$ ipython --no-banner

In [1]: import numpy as np

In [2]: np.set_printoptions(precision=2, suppress=True, linewidth=200, legacy="1.25")

In [3]: def rd(a):
   ...:     return np.round(a, 2) + 0
   ...: 

In [4]: E = np.load("sample19.npy")

In [5]: print(E)
[[ 0  1 -2  1  1]
 [ 1  0  1 -1 -2]
 [ 2  2  1  1  1]
 [-1  0  2 -1  2]
 [ 2  1 -2 -2  2]
 [-2  0 -1  1  2]
 [ 0 -1  0  0 -2]
 [ 0  2  0  2  2]
 [ 1 -1  2  0 -1]
 [ 0  1  1  2  2]
 [ 1  0 -1  0  1]]

In [6]: D = np.linalg.norm(E[:, None] - E[None], axis=-1)

In [7]: print(rd(D[:5, :5]))
[[0.   4.9  3.74 4.8  3.74]
 [4.9  0.   4.24 4.58 5.29]
 [3.74 4.24 0.   4.36 4.47]
 [4.8  4.58 4.36 0.   5.2 ]
 [3.74 5.29 4.47 5.2  0.  ]]

In [8]: print(np.unravel_index(D.round(6).argmax(), D.shape))
(4, 8)

In [9]: print(D[10].round(6).argsort(kind="stable")[:4])
[10  0  4  2]

In [10]: print(np.linalg.matrix_rank(D ** 2))
7

In [11]: x0 = np.array([2, 1, 2, 0, 2])

In [12]: target = E @ x0

In [13]: print(rd(np.linalg.solve(E.T @ E, E.T @ target)))
[2. 1. 2. 0. 2.]

In [14]: print(target)
[-1  0 10  6  5 -2 -5  6  3  7  2]

In [15]: print(rd(np.linalg.lstsq(E, target)[0]))
[2. 1. 2. 0. 2.]

In [16]: rng = np.random.default_rng(594016)

In [17]: target = target + 0.02 * rng.normal(size=11)

In [18]: print(rd(target))
[-1.03 -0.01 10.04  5.98  4.99 -1.99 -5.    6.    2.99  6.99  2.02]

In [19]: b, *_ = np.linalg.lstsq(E, target)

In [20]: print(rd(b))
[2.01 1.   2.   0.01 2.  ]

In [21]: print(b.round())
[2. 1. 2. 0. 2.]

In [22]: print(rd(E.T @ (target - E @ b)))
[0. 0. 0. 0. 0.]

In [23]: Xc = E - E.mean(axis=0)

In [24]: Uu, s, Vt = np.linalg.svd(Xc, full_matrices=False)

In [25]: print(rd(Vt[0] * np.sign(Vt[0, np.abs(Vt[0]).argmax()])))
[-0.17  0.38 -0.36  0.33  0.77]

In [26]: print(np.abs(Vt[0]).argmax())
4

In [27]: print(rd(s ** 2 / (s ** 2).sum()))
[0.43 0.24 0.17 0.13 0.02]

In [28]: print(np.abs(Uu[:, 0]).argmax())
1

In [29]: print(rd(s))
[6.17 4.65 3.91 3.43 1.36]

In [30]: print(rd((s ** 2).sum() ** 2 / (s ** 4).sum()))
3.42

In [31]: print(np.linalg.matrix_rank(Xc))
5

In [32]: C2 = np.cov(E, rowvar=False)

In [33]: print(np.median(E, axis=0))
[0. 0. 0. 0. 1.]

In [34]: print(rd(np.corrcoef(E.T)))
[[ 1.    0.25 -0.02 -0.33 -0.25]
 [ 0.25  1.   -0.23  0.43  0.62]
 [-0.02 -0.23  1.    0.04 -0.29]
 [-0.33  0.43  0.04  1.    0.28]
 [-0.25  0.62 -0.29  0.28  1.  ]]

In [35]: print(rd(E.std(axis=0)))
[1.15 0.99 1.38 1.21 1.54]

In [36]: print(rd(np.polyfit(E[:, 3], E[:, 1], 1)))
[0.35 0.36]

In [37]: print(np.argwhere(np.triu(np.abs(np.corrcoef(E.T)) > 0.8, 1)))
[]
